$ python3 -q
>>> import numpy as np
>>> from numpy import linalg as LA
>>> np.set_printoptions(precision=4, suppress=True, linewidth=120)
>>> K = np.array([[0, 2, -3], [1, -3, 1], [-3, -3, 1]])
>>> vec = np.array([5, -2, -3])
>>> y = K @ vec
>>> y
array([  5,   8, -12])
>>> LA.solve(K, 3 * y)
array([15., -6., -9.])
>>> LA.solve(K, y)
array([ 5., -2., -3.])
>>> np.round(LA.solve(K.T, K[0]), 4) + 0
array([1., 0., 0.])
>>> LA.solve(K, K[:, 1])
array([-0.,  1., -0.])
>>> (K + K.T) / 2
array([[ 0. ,  1.5, -3. ],
       [ 1.5, -3. , -1. ],
       [-3. , -1. ,  1. ]])
>>> np.allclose(K, K.T)
False
>>> K @ K
array([[11,  3, -1],
       [-6,  8, -5],
       [-6,  0,  7]])
>>> (K - K.T) / 2
array([[ 0. ,  0.5,  0. ],
       [-0.5,  0. ,  2. ],
       [ 0. , -2. ,  0. ]])
>>> M = np.array([[1, 3, 1, 2, 2, 3],
...     [0, 16, -3, -2, 3, 3],
...     [0, 2, 18, -3, 3, -3],
...     [0, -3, -2, 10, 2, -2],
...     [-3, 1, -1, -1, 7, -3],
...     [-1, -2, -3, 1, 1, 0]])
>>> M
array([[ 1,  3,  1,  2,  2,  3],
       [ 0, 16, -3, -2,  3,  3],
       [ 0,  2, 18, -3,  3, -3],
       [ 0, -3, -2, 10,  2, -2],
       [-3,  1, -1, -1,  7, -3],
       [-1, -2, -3,  1,  1,  0]])
>>> Y = M / np.sqrt((M ** 2).mean(axis=1, keepdims=True))
>>> LA.matrix_rank(Y) == LA.matrix_rank(M)
np.True_
>>> LA.norm(Y, axis=1)
array([2.4495, 2.4495, 2.4495, 2.4495, 2.4495, 2.4495])
>>> LA.matrix_rank(M - M.mean(axis=1, keepdims=True))
np.int64(5)
>>> U, sigma, Vh = LA.svd(M, full_matrices=False)
>>> np.allclose(U * sigma @ Vh, M)
True
>>> sigma
array([19.5372, 17.896 , 10.2915,  7.793 ,  2.8659,  0.4146])
>>> np.round(Vh @ Vh.T, 4) + 0
array([[1., 0., 0., 0., 0., 0.],
       [0., 1., 0., 0., 0., 0.],
       [0., 0., 1., 0., 0., 0.],
       [0., 0., 0., 1., 0., 0.],
       [0., 0., 0., 0., 1., 0.],
       [0., 0., 0., 0., 0., 1.]])
>>> np.cumsum(sigma ** 2) / np.sum(sigma ** 2)
array([0.4352, 0.8004, 0.9212, 0.9904, 0.9998, 1.    ])
>>> U.shape, sigma.shape, Vh.shape
((6, 6), (6,), (6, 6))
>>> np.round(U.T @ U, 4) + 0
array([[1., 0., 0., 0., 0., 0.],
       [0., 1., 0., 0., 0., 0.],
       [0., 0., 1., 0., 0., 0.],
       [0., 0., 0., 1., 0., 0.],
       [0., 0., 0., 0., 1., 0.],
       [0., 0., 0., 0., 0., 1.]])
>>> LA.norm(M, axis=0)
array([ 3.3166, 16.8226, 18.6548, 10.9087,  8.7178,  6.3246])
>>> round(float(LA.norm(M, 1)), 4), round(LA.norm(M, np.inf), 4)
(28.0, np.float64(29.0))
>>> round(float(LA.norm(M) ** 2 / LA.norm(M, 2) ** 2), 4)
2.2976
>>> round(float(LA.norm(M, "nuc")), 4)
58.7982
>>> round(float(LA.norm(M, 2)), 4)
19.5372
>>> M[4] @ M[0]
np.int64(2)
>>> LA.norm(M, axis=1)
array([ 5.2915, 16.9411, 18.8414, 11.    ,  8.3666,  4.    ])
>>> r0, v = M[2], M[4]
>>> r0 @ v
np.int64(17)
>>> p = (r0 @ v) / (r0 @ r0) * r0
>>> np.outer(r0, v)
array([[  0,   0,   0,   0,   0,   0],
       [ -6,   2,  -2,  -2,  14,  -6],
       [-54,  18, -18, -18, 126, -54],
       [  9,  -3,   3,   3, -21,   9],
       [ -9,   3,  -3,  -3,  21,  -9],
       [  9,  -3,   3,   3, -21,   9]])
>>> round(float((v - p) @ r0), 4)
-0.0
>>> v - p
array([-3.    ,  0.9042, -1.862 , -0.8563,  6.8563, -2.8563])
>>> LA.matrix_rank(np.outer(r0, v))
np.int64(1)
>>> p
array([ 0.    ,  0.0958,  0.862 , -0.1437,  0.1437, -0.1437])
>>> round(float(LA.det(M)), 4)
33316.0
>>> LA.matrix_power(M, 3)
array([[ -112,   649,  -287,    17,   370,   -13],
       [ -241,  3876, -2880,  -637,   784,   962],
       [ -171,  2474,  5945, -2237,  1501,  -778],
       [  -26, -1563,  -696,  1307,   -59,  -378],
       [ -113,   390,  -366,  -334,   155,    -4],
       [   25,  -862,  -828,   437,  -314,    -1]])
>>> (M + M.T) / 2
array([[ 1. ,  1.5,  0.5,  1. , -0.5,  1. ],
       [ 1.5, 16. , -0.5, -2.5,  2. ,  0.5],
       [ 0.5, -0.5, 18. , -2.5,  1. , -3. ],
       [ 1. , -2.5, -2.5, 10. ,  0.5, -0.5],
       [-0.5,  2. ,  1. ,  0.5,  7. , -1. ],
       [ 1. ,  0.5, -3. , -0.5, -1. ,  0. ]])
>>> np.allclose(M @ M.T, M.T @ M)
False
>>> mat = np.array([[-2, -2, -2, -2, -2, -2, -2, -2],
...     [-2, -4, -4, -4, -4, -4, -4, -4],
...     [-2, -4, -6, -6, -6, -6, -6, -6],
...     [-2, -4, -6, -8, -8, -8, -8, -8],
...     [-2, -4, -6, -8, -10, -10, -10, -10],
...     [-2, -4, -6, -8, -10, -12, -12, -12],
...     [-2, -4, -6, -8, -10, -12, -14, -14],
...     [-2, -4, -6, -8, -10, -12, -14, -16]])
>>> q, V = LA.qr(M[:, :5])[0], LA.qr(M[:, 5:])[0]
>>> sigma = LA.svd(q.T @ V, compute_uv=False)
>>> (sigma > 0.9).sum()
np.int64(1)
>>> round(LA.norm(q @ q.T - V @ V.T, 2), 4)
np.float64(1.0)
>>> Y = LA.inv(mat)
>>> round(LA.det(mat) * LA.det(Y), 4)
np.float64(1.0)
>>> round(float(LA.cond(mat)), 4)
113.4952
>>> LA.inv(Y)
array([[ -2.,  -2.,  -2.,  -2.,  -2.,  -2.,  -2.,  -2.],
       [ -2.,  -4.,  -4.,  -4.,  -4.,  -4.,  -4.,  -4.],
       [ -2.,  -4.,  -6.,  -6.,  -6.,  -6.,  -6.,  -6.],
       [ -2.,  -4.,  -6.,  -8.,  -8.,  -8.,  -8.,  -8.],
       [ -2.,  -4.,  -6.,  -8., -10., -10., -10., -10.],
       [ -2.,  -4.,  -6.,  -8., -10., -12., -12., -12.],
       [ -2.,  -4.,  -6.,  -8., -10., -12., -14., -14.],
       [ -2.,  -4.,  -6.,  -8., -10., -12., -14., -16.]])
>>> np.allclose(Y, mat.T)
False
>>> mat @ Y
array([[1., 0., 0., 0., 0., 0., 0., 0.],
       [0., 1., 0., 0., 0., 0., 0., 0.],
       [0., 0., 1., 0., 0., 0., 0., 0.],
       [0., 0., 0., 1., 0., 0., 0., 0.],
       [0., 0., 0., 0., 1., 0., 0., 0.],
       [0., 0., 0., 0., 0., 1., 0., 0.],
       [0., 0., 0., 0., 0., 0., 1., 0.],
       [0., 0., 0., 0., 0., 0., 0., 1.]])
>>> Y
array([[-1. ,  0.5, -0. , -0. , -0. , -0. , -0. , -0. ],
       [ 0.5, -1. ,  0.5, -0. , -0. , -0. , -0. , -0. ],
       [-0. ,  0.5, -1. ,  0.5, -0. , -0. , -0. , -0. ],
       [-0. , -0. ,  0.5, -1. ,  0.5, -0. , -0. , -0. ],
       [-0. , -0. , -0. ,  0.5, -1. ,  0.5, -0. , -0. ],
       [-0. , -0. , -0. , -0. ,  0.5, -1. ,  0.5, -0. ],
       [-0. , -0. , -0. , -0. , -0. ,  0.5, -1. ,  0.5],
       [-0. , -0. , -0. , -0. , -0. , -0. ,  0.5, -0.5]])
>>> (np.abs(Y) > 1e-9).astype(int)
array([[1, 1, 0, 0, 0, 0, 0, 0],
       [1, 1, 1, 0, 0, 0, 0, 0],
       [0, 1, 1, 1, 0, 0, 0, 0],
       [0, 0, 1, 1, 1, 0, 0, 0],
       [0, 0, 0, 1, 1, 1, 0, 0],
       [0, 0, 0, 0, 1, 1, 1, 0],
       [0, 0, 0, 0, 0, 1, 1, 1],
       [0, 0, 0, 0, 0, 0, 1, 1]])
>>> np.round(LA.slogdet(mat)[0], 4)
np.float64(1.0)
>>> np.abs(Y).max()
np.float64(1.0)
>>> Y.sum(axis=0)
array([-0.5,  0. ,  0. ,  0. ,  0. ,  0. ,  0. ,  0. ])
>>> Y.mean(axis=0)
array([-0.0625,  0.    ,  0.    ,  0.    ,  0.    ,  0.    ,  0.    ,  0.    ])
>>> t = np.radians(60)
>>> R = np.eye(6)
>>> R[1, 1] = R[2, 2] = np.cos(t)
>>> R[1, 2], R[2, 1] = -np.sin(t), np.sin(t)
>>> R
array([[ 1.   ,  0.   ,  0.   ,  0.   ,  0.   ,  0.   ],
       [ 0.   ,  0.5  , -0.866,  0.   ,  0.   ,  0.   ],
       [ 0.   ,  0.866,  0.5  ,  0.   ,  0.   ,  0.   ],
       [ 0.   ,  0.   ,  0.   ,  1.   ,  0.   ,  0.   ],
       [ 0.   ,  0.   ,  0.   ,  0.   ,  1.   ,  0.   ],
       [ 0.   ,  0.   ,  0.   ,  0.   ,  0.   ,  1.   ]])
>>> Y = M @ R.T
>>> Y
array([[  1.    ,   0.634 ,   3.0981,   2.    ,   2.    ,   3.    ],
       [  0.    ,  10.5981,  12.3564,  -2.    ,   3.    ,   3.    ],
       [  0.    , -14.5885,  10.7321,  -3.    ,   3.    ,  -3.    ],
       [  0.    ,   0.2321,  -3.5981,  10.    ,   2.    ,  -2.    ],
       [ -3.    ,   1.366 ,   0.366 ,  -1.    ,   7.    ,  -3.    ],
       [ -1.    ,   1.5981,  -3.2321,   1.    ,   1.    ,   0.    ]])
>>> np.allclose(M @ M.T, Y @ Y.T)
True
